% ipython --no-banner

In [1]: import numpy as np

In [2]: np.set_printoptions(precision=2, suppress=True, linewidth=200)

In [3]: tidy = lambda a: np.round(a, 2) + 0

In [4]: X = np.load("test13.npy")

In [5]: print(X)
[[-2 -6  0  0]
 [ 6  8  0  0]
 [ 1  3 -1 -3]
 [-3 -4  3  4]]

In [6]: rng = np.random.default_rng(5336)

In [7]: lab = rng.permutation(4)

In [8]: print(lab)
[1 3 2 0]

In [9]: out = X[lab][:, lab]

In [10]: print(out)
[[ 8  0  0  6]
 [-4  4  3 -3]
 [ 3 -3 -1  1]
 [-6  0  0 -2]]

In [11]: print(np.diag(out))
[ 8  4 -1 -2]

In [12]: out = np.array([[1, 1], [1, -1]])

In [13]: M = np.kron(out, np.kron(out, out))[rng.permutation(8)][:3]

In [14]: print(M)
[[ 1  1  1  1  1  1  1  1]
 [ 1 -1  1 -1  1 -1  1 -1]
 [ 1 -1  1 -1 -1  1 -1  1]]

In [15]: r0 = np.array([5, -5, -4])

In [16]: print(np.correlate(M[1], M[0], "full"))
[ 1  0  1  0  1  0  1  0 -1  0 -1  0 -1  0 -1]

In [17]: print(np.convolve(M[1], r0))
[  5 -10   6  -6   6  -6   6  -6   1   4]

In [18]: out = M[0, 0] * M[1:] - np.outer(M[1:, 0], M[0])

In [19]: print(out)
[[ 0 -2  0 -2  0 -2  0 -2]
 [ 0 -2  0 -2 -2  0 -2  0]]

In [20]: print(M[:, 0] / M[0, 0])
[1. 1. 1.]

In [21]: print(np.flatnonzero(~out.round(6).any(axis=1)))
[]

In [22]: J = np.load("data.npy")

In [23]: print(J)
[[0 0 0 0 0 0]
 [0 0 0 5 0 0]
 [0 0 2 0 0 2]
 [0 0 0 2 0 0]
 [0 0 1 2 0 0]
 [0 0 0 1 0 0]
 [5 0 0 0 0 0]
 [0 2 0 0 0 0]]

In [24]: print(np.linalg.matrix_rank(J, rtol=0.1))
5

In [25]: print(tidy(np.linalg.norm(J, 2) / np.linalg.norm(J)))
0.69

In [26]: print(np.argsort(-np.linalg.norm(J, axis=0).round(6), kind="stable")[:3])
[3 0 2]

In [27]: W = np.array([[8, 3], [9, 2], [8, 5], [7, 8], [6, 7], [6, 9]])

In [28]: b = np.array([3, 2])

In [29]: act = np.maximum(J @ W + b, 0)

In [30]: print((act > 0).mean(axis=0))
[1. 1.]

In [31]: print(act)
[[ 3  2]
 [38 42]
 [31 30]
 [17 18]
 [25 23]
 [10 10]
 [43 17]
 [21  6]]

In [32]: C = np.array([[-3, -4, 1], [3, -5, 2]])

In [33]: print((act @ C).round(6).argmax(axis=1))
[2 2 2 2 2 2 2 2]

In [34]: print(W @ C)
[[-15 -47  14]
 [-21 -46  13]
 [ -9 -57  18]
 [  3 -68  23]
 [  3 -59  20]
 [  9 -69  24]]

In [35]: print(act @ C)
[[  -3  -22    7]
 [  12 -362  122]
 [  -3 -274   91]
 [   3 -158   53]
 [  -6 -215   71]
 [   0  -90   30]
 [ -78 -257   77]
 [ -45 -114   33]]

In [36]: out = J + rng.integers(-2, 3, (8, 5)) @ rng.integers(-2, 3, (5, 6))

In [37]: print(out)
[[ 6 -2  0  2  2  2]
 [ 0 -1  4 14 -7  6]
 [-7 -2  6  4 -5  4]
 [ 1  7 -4 -1  5 -3]
 [ 0 -1  5  9 -4  2]
 [-3  9 -4  0  1  1]
 [-3  8  0  4 -2  2]
 [-2  3  4  9 -4  4]]

In [38]: print(out - J)
[[ 6 -2  0  2  2  2]
 [ 0 -1  4  9 -7  6]
 [-7 -2  4  4 -5  2]
 [ 1  7 -4 -3  5 -3]
 [ 0 -1  4  7 -4  2]
 [-3  9 -4 -1  1  1]
 [-8  8  0  4 -2  2]
 [-2  1  4  9 -4  4]]

In [39]: print(np.linalg.matrix_rank(out - J, tol=1e-8))
5

In [40]: U, s, Vh = np.linalg.svd(J)

In [41]: vecs = Vh[:(s > 1e-8).sum()]

In [42]: x0 = J[1] + 4 * J[7] + rng.integers(2) * np.eye(6)[2]

In [43]: print(x0)
[0. 8. 0. 5. 0. 0.]

In [44]: print(tidy(vecs.T @ vecs))
[[1. 0. 0. 0. 0. 0.]
 [0. 1. 0. 0. 0. 0.]
 [0. 0. 1. 0. 0. 0.]
 [0. 0. 0. 1. 0. 0.]
 [0. 0. 0. 0. 0. 0.]
 [0. 0. 0. 0. 0. 1.]]

In [45]: print(np.linalg.matrix_rank(np.vstack([J, x0])))
5

In [46]: print(tidy(np.linalg.norm(x0 - vecs.T @ vecs @ x0)))
0.0

In [47]: A = np.array([[0, 1, 1, 1], [1, 0, 1, 0], [1, 1, 0, 0], [1, 0, 0, 0]])

In [48]: lab = rng.permutation(4)

In [49]: print(lab)
[2 0 3 1]

In [50]: out = A[lab][:, lab]

In [51]: print(tidy(np.sort(np.abs(np.linalg.eigvals(out)))))
[0.31 1.   1.48 2.17]

In [52]: print(tidy(np.linalg.det(out)), tidy(np.linalg.det(A[lab])))
1.0 -1.0

In [53]: print(out)
[[0 1 0 1]
 [1 0 1 1]
 [0 1 0 0]
 [1 1 0 0]]

In [54]: print(np.diag(out))
[0 0 0 0]

In [55]: U, s = np.linalg.svd(X)
Traceback (most recent call last):
  Cell In[55], line 1
    U, s = np.linalg.svd(X)
ValueError: too many values to unpack (expected 2)


In [56]: U, s, Vh = np.linalg.svd(X, full_matrices=False)

In [57]: print(tidy(Vh @ Vh.T))
[[1. 0. 0. 0.]
 [0. 1. 0. 0.]
 [0. 0. 1. 0.]
 [0. 0. 0. 1.]]

In [58]: print((s > 1e-8).sum())
4

In [59]: print(tidy(s))
[13.4   5.12  1.95  0.75]

In [60]: print(tidy(np.abs(Vh[0])))
[0.51 0.83 0.12 0.2 ]

In [61]: print(np.abs(U[:, 0]).round(6).argmax())
1

In [62]: print(tidy(s / s[0]))
[1.   0.38 0.15 0.06]
